In [1]: import numpy as np

In [2]: from numpy import linalg as LA

In [3]: np.set_printoptions(suppress=True, linewidth=160)

In [4]: def rnd(a):
   ...:     return np.round(a, 3) + 0
   ...: 

In [5]: M = np.loadtxt("x.csv", delimiter=",")

In [6]: M
Out[6]: 
array([[-3.908,  1.059,  3.5  ,  0.976, -1.771, -1.084,  0.278,  0.067, -0.328,  3.032],
       [-4.994, -4.223, -1.725, -1.079,  2.386,  6.915, -3.063, -2.849,  4.325, -0.132],
       [ 1.37 ,  3.571, -1.826,  6.031, -1.968,  6.992,  6.764,  3.24 ,  4.48 , -1.138],
       [-4.042, -4.909,  1.279,  2.523, -0.703, -3.152, -6.014,  1.437,  1.639, -3.413],
       [-1.458,  4.951,  2.697,  5.218,  0.076,  3.58 , -5.174, -2.738, -5.99 ,  0.681],
       [-2.59 ,  5.279, -2.992,  0.773,  1.881, -2.862,  1.192, -1.04 , -5.803,  2.194],
       [ 1.63 , -3.931, -8.047, -3.651, -4.226, -0.805,  1.304,  0.206,  0.758,  7.62 ],
       [ 0.608,  1.049, -1.802,  1.823,  4.995,  0.262, -2.55 ,  4.416, -8.81 ,  1.055],
       [ 2.084,  2.637, -5.583, -0.197, -3.542, -5.072, -4.774,  2.606,  3.832, -4.839],
       [-3.892,  5.499,  0.018, -2.134,  1.161,  3.517,  3.89 , -0.509,  4.045, -1.395],
       [ 7.6  , -0.978, -0.915,  8.464,  6.994, -2.009, -3.732, -2.737,  0.468, -2.396],
       [ 3.025, -2.916, -1.338, -4.5  ,  0.688,  0.758, -3.756,  0.304,  1.297, -1.254],
       [-3.033, -3.062, -4.513, -1.813, -2.985, -4.919,  2.018,  0.77 , -0.525, -0.993],
       [ 4.628,  4.401,  4.302,  0.619, -1.325, -0.662, -5.211,  2.902,  1.31 , -0.277],
       [-2.84 ,  2.236,  2.639,  0.209,  6.618, -2.799, -0.376,  2.836,  4.377,  4.884]])

In [7]: P = M @ LA.solve(M.T @ M, M.T)

In [8]: print(rnd(LA.eigvalsh(P)))
[0. 0. 0. 0. 0. 1. 1. 1. 1. 1. 1. 1. 1. 1. 1.]

In [9]: LA.matrix_rank(np.eye(15) - P)
Out[9]: np.int64(5)

In [10]: rnd(P @ M[:, 8])
Out[10]: array([-0.328,  4.325,  4.48 ,  1.639, -5.99 , -5.803,  0.758, -8.81 ,  3.832,  4.045,  0.468,  1.297, -0.525,  1.31 ,  4.377])

In [11]: np.allclose(P @ P, P)
Out[11]: True

In [12]: rng = np.random.default_rng(241970)

In [13]: Y = M + rng.integers(-2, 3, (15, 8)) @ rng.integers(-2, 3, (8, 10))

In [14]: rnd(Y)
Out[14]: 
array([[  3.092,   7.059,   6.5  ,   7.976,  -6.771,  -7.084,  -4.722,   0.067,   6.672,   1.032],
       [  6.006,  -2.223,  -5.725,   6.921,   2.386,  -6.085,  -3.063,   3.151,   8.325,  -0.132],
       [  9.37 ,   4.571,   1.174,   5.031,   4.032,   0.992,   5.764,   1.24 ,   3.48 ,  -4.138],
       [ -3.042,  -0.909,   2.279,   3.523,   5.297,  -3.152,  -2.014,   9.437,   3.639,  -4.413],
       [ -8.458,   4.951,  -5.303,  10.218, -10.924,   9.58 ,  -8.174, -12.738,  -3.99 ,  -6.319],
       [ -3.59 ,   3.279, -13.992,   2.773,   3.881,  -4.862,   8.192,   1.96 ,  -4.803,  -0.806],
       [  2.63 ,  -6.931,  -1.047, -12.651,  -1.226,  -0.805,   1.304,  -8.794,  -5.242,   7.62 ],
       [ -9.392,  -1.951,  -4.802,  -1.177,  -7.005,  10.262,  -6.55 ,  -5.584,  -5.81 ,   6.055],
       [  5.084,   0.637,  -4.583,  -7.197,   2.458,  -8.072,   0.226,   3.606,   3.832,   0.161],
       [ -6.892,   2.499,  -5.982,  -2.134,   1.161,   4.517,   6.89 ,  -7.509,  -2.955,  -9.395],
       [  5.6  ,   0.022,  -9.915,  15.464,   4.994,  -0.009,  -4.732,  -2.737,   3.468,  -9.396],
       [  7.025,  -2.916,  -2.338,  -3.5  ,  -2.312,  -0.242, -10.756,  -7.696,   4.297,  -1.254],
       [ -6.033,  -7.062,  -4.513,  -4.813,  -1.985,  -1.919,   1.018,  -4.23 ,  -8.525,  -1.993],
       [  6.628,  -5.599,   5.302,  -1.381,   0.675,  -1.662, -15.211,  -8.098, -13.69 ,  -3.277],
       [ -3.84 ,   5.236,   1.639,   2.209,   1.618,  -3.799,   2.624,   3.836,   9.377,   4.884]])

In [15]: np.abs(Y - M).sum(axis=1)
Out[15]: array([48., 48., 32., 28., 59., 34., 38., 63., 33., 38., 34., 28., 29., 57., 22.])

In [16]: rnd(LA.svd(Y - M, compute_uv=False))
Out[16]: array([38.557, 32.501, 25.076, 22.26 , 11.995, 10.839,  6.793,  1.5  ,  0.   ,  0.   ])
